$ ipython --no-banner

In [1]: import numpy as np

In [2]: np.set_printoptions(precision=2, suppress=True, linewidth=100, sign=" ")

In [3]: def tidy(a):
   ...:     return np.round(a, 2) + 0
   ...: 

In [4]: E = np.load("dump.npy")

In [5]: print(E)
[[-3.  1.  0.]
 [ 0. -3.  1.]
 [ 0.  0. -3.]]

In [6]: out = E / np.sqrt((E ** 2).mean(axis=1, keepdims=True))

In [7]: print(tidy(out[2]))
[ 0.    0.   -1.73]

In [8]: out = np.array([[0, -2], [-2, -1], [-2, 2]])

In [9]: mat = np.kron(np.eye(3, dtype=int), out)

In [10]: print(mat)
[[ 0 -2  0  0  0  0]
 [-2 -1  0  0  0  0]
 [-2  2  0  0  0  0]
 [ 0  0  0 -2  0  0]
 [ 0  0 -2 -1  0  0]
 [ 0  0 -2  2  0  0]
 [ 0  0  0  0  0 -2]
 [ 0  0  0  0 -2 -1]
 [ 0  0  0  0 -2  2]]

In [11]: print(tidy(np.linalg.norm(mat, 2)))
3.25

In [12]: print(tidy(np.linalg.norm(mat) ** 2 / np.linalg.norm(mat, 2) ** 2))
4.83

In [13]: print(tidy(np.linalg.norm(mat[0], 1)), tidy(np.linalg.norm(mat[0], np.inf)))
2.0 2.0

In [14]: print(tidy(np.linalg.norm(mat[0] - mat[1])))
2.24

In [15]: print(tidy(np.linalg.norm(mat, axis=1)))
[ 2.    2.24  2.83  2.    2.24  2.83  2.    2.24  2.83]

In [16]: print(np.linalg.norm(mat, axis=1).argmax())
2

In [17]: X = np.array([[-5, -6, 5, -3, -3],
    ...:     [1, -2, 9, 5, -3],
    ...:     [2, -8, -3, 7, -9],
    ...:     [-7, 6, -9, 1, 5],
    ...:     [-8, -6, 0, 8, -8],
    ...:     [-9, -7, 5, 4, 2],
    ...:     [-2, -9, -2, -7, 3],
    ...:     [2, -1, 7, 2, 0],
    ...:     [9, -2, 3, 9, -1]])

In [18]: X[5] = X[3]

In [19]: print(X)
[[-5 -6  5 -3 -3]
 [ 1 -2  9  5 -3]
 [ 2 -8 -3  7 -9]
 [-7  6 -9  1  5]
 [-8 -6  0  8 -8]
 [-7  6 -9  1  5]
 [-2 -9 -2 -7  3]
 [ 2 -1  7  2  0]
 [ 9 -2  3  9 -1]]

In [20]: # rows 3 and 5 are equal

In [21]: out = X / np.sqrt((X ** 2).mean(axis=1, keepdims=True))

In [22]: print(tidy(out[4]))
[-1.18 -0.89  0.    1.18 -1.18]

In [23]: print(np.linalg.matrix_rank(out) == np.linalg.matrix_rank(X))
True

In [24]: proj = X @ np.linalg.solve(X.T @ X, X.T)

In [25]: print(np.allclose(proj @ proj, proj))
True

In [26]: print(np.linalg.matrix_rank(np.eye(9) - proj))
4

In [27]: print(tidy(proj @ X[:, 0]))
[-5.  1.  2. -7. -8. -7. -2.  2.  9.]

In [28]: vec = np.array([-2, 3, 4, -5, 5])

In [29]: target = X @ vec

In [30]: coef, lr = np.zeros(5), 1 / np.linalg.norm(X, 2) ** 2

In [31]: for i in range(150):
    ...:     coef -= lr * X.T @ (X @ coef - target)
    ...:     if i % 50 == 0: print(i, round(np.linalg.norm(X @ coef - target), 2))
    ...: 
0 73.05
50 0.54
100 0.04

In [32]: print(tidy(coef))
[-2.  3.  4. -5.  5.]

In [33]: feats = np.loadtxt("m.csv", delimiter=",")

In [34]: print(feats)
[[ 2. -1.  0. -3. -3.  2. -2.  3.  1.]
 [ 1. -2.  1.  0. -2. -3.  2. -2.  2.]
 [-3.  1.  2.  1.  1.  0.  2. -3.  1.]
 [ 2. -1.  1.  1. -1.  3.  2.  2.  1.]
 [ 0. -3.  0.  3. -1. -2. -2. -1. -2.]
 [-3.  0.  0.  1. -2.  0.  1.  2. -1.]
 [ 1.  2.  2. -3.  2.  1.  0.  1. -1.]
 [-2.  3.  0.  2. -3.  3.  1. -3.  0.]
 [-1. -2. -3. -3. -2.  0.  0. -2. -3.]]

In [35]: print(np.abs(feats).max())
3.0

In [36]: feats[:, 9]
IndexError: index 9 is out of bounds for axis 1 with size 9


In [37]: m1 = np.load("layer2.npy")

In [38]: print(m1)
[[-6 -4 -6  4 -6 -6  6]
 [-3 -2 -3  2 -3 -3  3]
 [ 0  0  0  0  0  0  0]
 [-3 -2 -3  2 -3 -3  3]
 [ 0  0  0  0  0  0  0]
 [ 0  0  0  0  0  0  0]
 [-3 -2 -3  2 -3 -3  3]
 [-6 -4 -6  4 -6 -6  6]
 [ 0  0  0  0  0  0  0]]

In [39]: # rows and columns are dependent

In [40]: rank = np.linalg.matrix_rank(m1)

In [41]: print(rank)
1

In [42]: ns = np.linalg.svd(m1)[2][rank:].T

In [43]: print([int(np.linalg.matrix_rank(np.delete(m1, i, axis=0))) for i in range(9)])
[1, 1, 1, 1, 1, 1, 1, 1, 1]

In [44]: print(np.allclose(m1 @ ns, 0))
True

In [45]: print(tidy(ns @ ns.T))
[[ 0.83 -0.11 -0.17  0.11 -0.17 -0.17  0.17]
 [-0.11  0.92 -0.11  0.08 -0.11 -0.11  0.11]
 [-0.17 -0.11  0.83  0.11 -0.17 -0.17  0.17]
 [ 0.11  0.08  0.11  0.92  0.11  0.11 -0.11]
 [-0.17 -0.11 -0.17  0.11  0.83 -0.17  0.17]
 [-0.17 -0.11 -0.17  0.11 -0.17  0.83  0.17]
 [ 0.17  0.11  0.17 -0.11  0.17  0.17  0.83]]

In [46]: print(np.linalg.matrix_rank(m1.T @ m1), np.linalg.matrix_rank(m1 @ m1.T))
1 1

In [47]: t = np.radians(92)

In [48]: Rm = np.eye(7)

In [49]: Rm[0, 0] = Rm[4, 4] = np.cos(t)

In [50]: Rm[0, 4], Rm[4, 0] = -np.sin(t), np.sin(t)

In [51]: print(tidy(Rm))
[[-0.03  0.    0.    0.   -1.    0.    0.  ]
 [ 0.    1.    0.    0.    0.    0.    0.  ]
 [ 0.    0.    1.    0.    0.    0.    0.  ]
 [ 0.    0.    0.    1.    0.    0.    0.  ]
 [ 1.    0.    0.    0.   -0.03  0.    0.  ]
 [ 0.    0.    0.    0.    0.    1.    0.  ]
 [ 0.    0.    0.    0.    0.    0.    1.  ]]

In [52]: out = m1 @ Rm.T

In [53]: print(tidy(np.linalg.det(Rm)), tidy(np.trace(Rm)))
1.0 4.93

In [54]: print(tidy(np.abs(out - m1).max(axis=0)))
[ 12.21   0.     0.     0.     0.21   0.     0.  ]

In [55]: out = np.array([[2, 3, 3],
    ...:     [2, 0, 1],
    ...:     [2, 0, 1],
    ...:     [0, 2, 0],
    ...:     [3, 2, 0],
    ...:     [3, 1, 3],
    ...:     [2, 2, 1]])

In [56]: print(np.vstack([m1, out.T]).shape)
(12, 7)

In [57]: print(np.einsum("ij->j", m1))
[-21 -14 -21  14 -21 -21  21]

In [58]: print(m1 @ out)
[[-56 -16 -40]
 [-28  -8 -20]
 [  0   0   0]
 [-28  -8 -20]
 [  0   0   0]
 [  0   0   0]
 [-28  -8 -20]
 [-56 -16 -40]
 [  0   0   0]]

In [59]: print(np.einsum("ij,ij->i", m1, m1))
[ 212   53    0   53    0    0   53  212    0]

In [60]: print(np.einsum("ik,kj->ij", m1, out))
[[-56 -16 -40]
 [-28  -8 -20]
 [  0   0   0]
 [-28  -8 -20]
 [  0   0   0]
 [  0   0   0]
 [-28  -8 -20]
 [-56 -16 -40]
 [  0   0   0]]

In [61]: print(np.einsum("ik,kj->ji", m1, out))
[[-56 -28   0 -28   0   0 -28 -56   0]
 [-16  -8   0  -8   0   0  -8 -16   0]
 [-40 -20   0 -20   0   0 -20 -40   0]]

In [62]: J = np.loadtxt("run1.csv", delimiter=",")

In [63]: print(J)
[[34.96 38.12 29.25 14.27 45.77 10.38 30.02 25.74 19.89  0.67]
 [35.62 41.41 31.01 14.26 44.87 11.01 30.27 24.36 22.18 -1.05]
 [34.57 40.73 31.34 14.61 44.56 11.39 31.74 26.93 18.94  1.59]
 [34.27 40.14 30.52 13.42 44.15  9.99 31.97 22.28 19.8   1.99]
 [34.8  39.58 30.01 15.26 44.82  9.79 29.03 25.78 19.69 -0.11]
 [35.93 38.5  29.7  16.27 45.35  8.27 31.41 25.39 20.58  0.27]
 [34.22 38.6  31.15 13.87 43.59 10.48 30.45 23.12 19.55  0.63]
 [34.93 39.09 30.19 13.79 45.85  9.58 29.38 24.67 20.69 -0.21]
 [35.89 42.13 30.39 15.83 44.16  9.95 30.22 24.98 18.96  1.51]
 [34.76 40.25 30.03 14.4  43.71  9.92 29.85 25.64 19.19 -0.11]
 [35.9  42.01 31.49 14.14 44.33 10.69 28.92 24.24 19.23  1.62]
 [34.4  39.22 30.04 16.33 43.78  8.51 30.38 24.42 20.58 -2.1 ]
 [36.72 39.53 31.98 14.68 46.81  9.48 31.23 26.79 19.25 -0.82]
 [34.5  41.13 28.4  15.9  45.67 10.3  29.39 26.82 19.12  1.27]
 [35.77 42.11 29.1  15.14 44.75 11.04 29.67 24.89 21.81  0.81]
 [36.83 40.19 29.1  14.59 44.64  9.45 30.81 25.72 18.43 -0.91]
 [33.58 38.55 30.33 13.56 45.77 10.24 28.82 24.35 19.95  2.36]]

In [64]: print([round(float(x), 2) for x in np.linalg.svd(J, compute_uv=False)[:3]])
[369.32, 6.47, 5.53]

In [65]: print(np.linalg.matrix_rank(J, rtol=0.1))
1

In [66]: print(np.linalg.cond(J) > 100)
True
